% python3 -q
>>> import numpy as np
>>> np.set_printoptions(precision=1, suppress=True, linewidth=100)
>>> K = np.array([[1.0, 0.0, 0.0], [0.5, 0.5, 0.0], [0.0, 0.0, 1.0]])
>>> out = np.linalg.inv(K)
>>> (np.abs(out) > 1e-9).astype(int)
array([[1, 0, 0],
       [1, 1, 0],
       [0, 0, 1]])
>>> np.linalg.inv(out)
array([[1. , 0. , 0. ],
       [0.5, 0.5, 0. ],
       [0. , 0. , 1. ]])
>>> round(np.linalg.slogdet(K)[0], 1)
np.float64(1.0)
>>> np.allclose(out, K.T)
False
>>> round(np.linalg.cond(K), 1)
np.float64(2.6)
>>> K @ K
array([[1. , 0. , 0. ],
       [0.8, 0.2, 0. ],
       [0. , 0. , 1. ]])
>>> np.flatnonzero(np.linalg.matrix_power((K != 0) + (K.T != 0) + np.eye(3), 3)[1])
array([0, 1])
>>> np.linalg.matrix_power(K, 2)
array([[1. , 0. , 0. ],
       [0.8, 0.2, 0. ],
       [0. , 0. , 1. ]])
>>> round(np.abs(np.linalg.eigvals(K)).max(), 1)
np.float64(1.0)
>>> np.linalg.determinant(K)
Traceback (most recent call last):
  File "<python-input-13>", line 1, in <module>
    np.linalg.determinant(K)
    ^^^^^^^^^^^^^^^^^^^^^
AttributeError: module 'numpy.linalg' has no attribute 'determinant'
>>> np.allclose(K @ K.T, K.T @ K)
False
>>> np.sort(np.abs(np.linalg.eigvals(K)))
array([0.5, 1. , 1. ])
>>> x = np.array([-2, 3, 2])
>>> h1 = np.maximum(K @ x, 0)
>>> np.maximum(K @ (3 * x), 0)
array([0. , 1.5, 6. ])
>>> K.T @ h1
array([0.2, 0.2, 2. ])
>>> K * (h1 > 1e-9)[:, None]
array([[0. , 0. , 0. ],
       [0.5, 0.5, 0. ],
       [0. , 0. , 1. ]])
>>> np.flatnonzero(h1 > 1e-9)
array([1, 2])
>>> np.maximum(K @ x, 0) - np.maximum(-K @ x, 0)
array([-2. ,  0.5,  2. ])
>>> h1
array([0. , 0.5, 2. ])
>>> np.tanh(K @ x)
array([-1. ,  0.5,  1. ])
>>> feats = np.load("layer1.npy")
>>> feats
array([[0, 0, 1, 0],
       [0, 0, 0, 1],
       [1, 0, 0, 0],
       [0, 1, 0, 0]])
>>> # 2 groups of indices that never mix
>>> ev, vecs = np.linalg.eigvalsh(feats)
Traceback (most recent call last):
  File "<python-input-28>", line 1, in <module>
    ev, vecs = np.linalg.eigvalsh(feats)
    ^^^^^^^^
ValueError: too many values to unpack (expected 2)
>>> ev, vecs = np.linalg.eigh(feats)
>>> (ev > 1e-8).sum(), (ev < -1e-8).sum()
(np.int64(2), np.int64(2))
>>> np.unique(ev.round(6) + 0, return_counts=True)[1]
array([2, 2])
>>> ev
array([-1., -1.,  1.,  1.])
>>> np.round(vecs.T @ feats @ vecs, 1) + 0
array([[-1.,  0.,  0.,  0.],
       [ 0., -1.,  0.,  0.],
       [ 0.,  0.,  1.,  0.],
       [ 0.,  0.,  0.,  1.]])
>>> m1 = np.load("test10.npy")
>>> m1
array([[ 0.2,  0.2],
       [ 1.1,  1. ],
       [-1.4, -1.3],
       [ 1. ,  0.9]])
>>> # null space of dimension 1
>>> r = np.linalg.matrix_rank(m1)
>>> r
np.int64(1)
>>> N = np.linalg.svd(m1)[2][r:].T
>>> N @ N.T
array([[ 0.5, -0.5],
       [-0.5,  0.5]])
>>> N.shape
(2, 1)
>>> np.allclose(m1 @ N, 0)
True
>>> np.allclose(m1[:-1].T @ np.linalg.lstsq(m1[:-1].T, m1[-1])[0], m1[-1])
True
>>> np.unique(m1.round(6), axis=0).shape
(4, 2)
>>> round(np.trace(np.linalg.pinv(m1) @ m1), 1)
np.float64(1.0)
>>> try:
...     np.linalg.inv(m1)
... except np.linalg.LinAlgError as e:
...     print("failed:", e)
... 
failed: Last 2 dimensions of the array must be square
>>> np.abs(np.diag(np.linalg.qr(m1)[1])) > 1e-9
array([ True, False])
